$ python -q
>>> import numpy as np
>>> import numpy.linalg as la
>>> np.set_printoptions(precision=2, suppress=True, linewidth=120, sign=" ")
>>> m1 = np.loadtxt("layer8.csv", delimiter=",")
>>> m1
array([[ 25.,  20., -11.,   4.],
       [-16., -14.,   8.,  -4.],
       [ 34.,  26., -14.,   4.],
       [ 16.,  14.,  -8.,   4.]])
>>> la.matrix_power(m1, 2)
array([[ -5., -10.,   7.,  -8.],
       [ 32.,  28., -16.,   8.],
       [ 22.,   8.,  -2.,  -8.],
       [-32., -28.,  16.,  -8.]])
>>> (m1 + m1.T) / 2
array([[ 25. ,   2. ,  11.5,  10. ],
       [  2. , -14. ,  17. ,   5. ],
       [ 11.5,  17. , -14. ,  -2. ],
       [ 10. ,   5. ,  -2. ,   4. ]])
>>> np.round(np.sort(np.abs(la.eigvals(m1))), 2) + 0
array([ 0.,  0.,  2.,  3.])
>>> round(np.abs(la.eigvals(m1)).max(), 2)
np.float64(3.0)
>>> round(la.det(m1), 2)
np.float64(0.0)
>>> (m1 - m1.T) / 2
array([[  0. ,  18. , -22.5,  -6. ],
       [-18. ,   0. ,  -9. ,  -9. ],
       [ 22.5,   9. ,   0. ,   6. ],
       [  6. ,   9. ,  -6. ,   0. ]])
>>> np.trace(m1)
np.float64(1.0)
>>> J = np.load("test4.npy")
>>> J
array([[ 0, -4, -6, -3,  0,  9,  1],
       [ 4,  0, -3,  0, -1, -4, -2],
       [ 6,  3,  0,  4,  3,  2, -4],
       [ 3,  0, -4,  0, -3, -1, -2],
       [ 0,  1, -3,  3,  0,  0,  4],
       [-9,  4, -2,  1,  0,  0,  7],
       [-1,  2,  4,  2, -4, -7,  0]])
>>> np.unique(J.round(6), axis=0).shape
(7, 7)
>>> np.abs(np.diag(la.qr(J)[1])) > 1e-9
array([ True,  True,  True,  True,  True,  True, False])
>>> round(np.trace(la.pinv(J) @ J), 2)
np.float64(6.0)
>>> np.round(J @ la.pinv(J) @ J, 2) + 0
array([[ 0., -4., -6., -3.,  0.,  9.,  1.],
       [ 4.,  0., -3.,  0., -1., -4., -2.],
       [ 6.,  3.,  0.,  4.,  3.,  2., -4.],
       [ 3.,  0., -4.,  0., -3., -1., -2.],
       [ 0.,  1., -3.,  3.,  0.,  0.,  4.],
       [-9.,  4., -2.,  1.,  0.,  0.,  7.],
       [-1.,  2.,  4.,  2., -4., -7.,  0.]])
>>> T = np.stack([J, -1 * J, J[::-1]])
>>> la.matrix_rank(T)
array([ 6,  6,  6])
>>> T.shape
(3, 7, 7)
>>> T.sum(axis=0)
array([[-1,  2,  4,  2, -4, -7,  0],
       [-9,  4, -2,  1,  0,  0,  7],
       [ 0,  1, -3,  3,  0,  0,  4],
       [ 3,  0, -4,  0, -3, -1, -2],
       [ 6,  3,  0,  4,  3,  2, -4],
       [ 4,  0, -3,  0, -1, -4, -2],
       [ 0, -4, -6, -3,  0,  9,  1]])
>>> la.norm(T, axis=(1, 2))
array([ 24.37,  24.37,  24.37])
>>> x = np.array([0, 0, 1, 1, 1, 2, 1])
>>> np.round(la.svd(J, compute_uv=False), 2) + 0
array([ 15.01,  15.01,   7.95,   7.95,   2.92,   2.92,   0.  ])
>>> round(float(la.det(J)), 2)
0.0
>>> Q = la.solve(np.eye(7) - J, np.eye(7) + J)
>>> round(la.det(Q), 2)
np.float64(1.0)
>>> x = np.array([2, 4, 4, 2, 0, 8, 6])
>>> h = np.maximum(J @ x, 0)
>>> np.tanh(J @ x)
array([ 1., -1.,  1., -1.,  1.,  1., -1.])
>>> h
array([ 32,   0,  24,   0,  22,  34,   0])
>>> np.trace(J)
np.int64(0)
>>> la.determinant(J)
Traceback (most recent call last):
  File "<python-input-33>", line 1, in <module>
    la.determinant(J)
    ^^^^^^^^^^^^^^
AttributeError: module 'numpy.linalg' has no attribute 'determinant'
>>> feats = np.load("dump.npy")
>>> feats
array([[ 0,  1,  1,  0,  0,  0,  0,  0],
       [ 1,  0,  1,  0,  0,  0,  0,  0],
       [ 1,  1,  0,  1,  1,  0,  0,  0],
       [ 0,  0,  1,  0,  1,  1,  1,  0],
       [ 0,  0,  1,  1,  0,  0,  0,  0],
       [ 0,  0,  0,  1,  0,  0,  0,  0],
       [ 0,  0,  0,  1,  0,  0,  0,  0],
       [ 0,  0,  0,  0,  0,  0,  0,  0]])
>>> np.round(feats @ la.pinv(feats) @ feats, 2) + 0
array([[ 0.,  1.,  1.,  0.,  0.,  0.,  0.,  0.],
       [ 1.,  0.,  1.,  0.,  0.,  0.,  0.,  0.],
       [ 1.,  1.,  0.,  1.,  1.,  0.,  0.,  0.],
       [ 0.,  0.,  1.,  0.,  1.,  1.,  1.,  0.],
       [ 0.,  0.,  1.,  1.,  0.,  0.,  0.,  0.],
       [ 0.,  0.,  0.,  1.,  0.,  0.,  0.,  0.],
       [ 0.,  0.,  0.,  1.,  0.,  0.,  0.,  0.],
       [ 0.,  0.,  0.,  0.,  0.,  0.,  0.,  0.]])
>>> np.abs(np.diag(la.qr(feats)[1])) > 1e-9
array([ True,  True,  True,  True,  True,  True, False, False])
>>> np.flatnonzero(la.matrix_power((feats != 0) + (feats.T != 0) + np.eye(8), 8)[1])
array([ 0,  1,  2,  3,  4,  5,  6])
>>> (la.matrix_power((feats != 0) + (feats.T != 0) + np.eye(8), 8) > 0).astype(int)
array([[ 1,  1,  1,  1,  1,  1,  1,  0],
       [ 1,  1,  1,  1,  1,  1,  1,  0],
       [ 1,  1,  1,  1,  1,  1,  1,  0],
       [ 1,  1,  1,  1,  1,  1,  1,  0],
       [ 1,  1,  1,  1,  1,  1,  1,  0],
       [ 1,  1,  1,  1,  1,  1,  1,  0],
       [ 1,  1,  1,  1,  1,  1,  1,  0],
       [ 0,  0,  0,  0,  0,  0,  0,  1]])
>>> (feats != 0).astype(int)
array([[ 0,  1,  1,  0,  0,  0,  0,  0],
       [ 1,  0,  1,  0,  0,  0,  0,  0],
       [ 1,  1,  0,  1,  1,  0,  0,  0],
       [ 0,  0,  1,  0,  1,  1,  1,  0],
       [ 0,  0,  1,  1,  0,  0,  0,  0],
       [ 0,  0,  0,  1,  0,  0,  0,  0],
       [ 0,  0,  0,  1,  0,  0,  0,  0],
       [ 0,  0,  0,  0,  0,  0,  0,  0]])
>>> np.round(np.sort(la.eigvals(feats).real), 2) + 0
array([-1.9 , -1.41, -1.  ,  0.  ,  0.  ,  0.19,  1.41,  2.71])
>>> feats @ feats
array([[ 2,  1,  1,  1,  1,  0,  0,  0],
       [ 1,  2,  1,  1,  1,  0,  0,  0],
       [ 1,  1,  4,  1,  1,  1,  1,  0],
       [ 1,  1,  1,  4,  1,  0,  0,  0],
       [ 1,  1,  1,  1,  2,  1,  1,  0],
       [ 0,  0,  1,  0,  1,  1,  1,  0],
       [ 0,  0,  1,  0,  1,  1,  1,  0],
       [ 0,  0,  0,  0,  0,  0,  0,  0]])
>>> round(la.det(feats), 2)
np.float64(0.0)
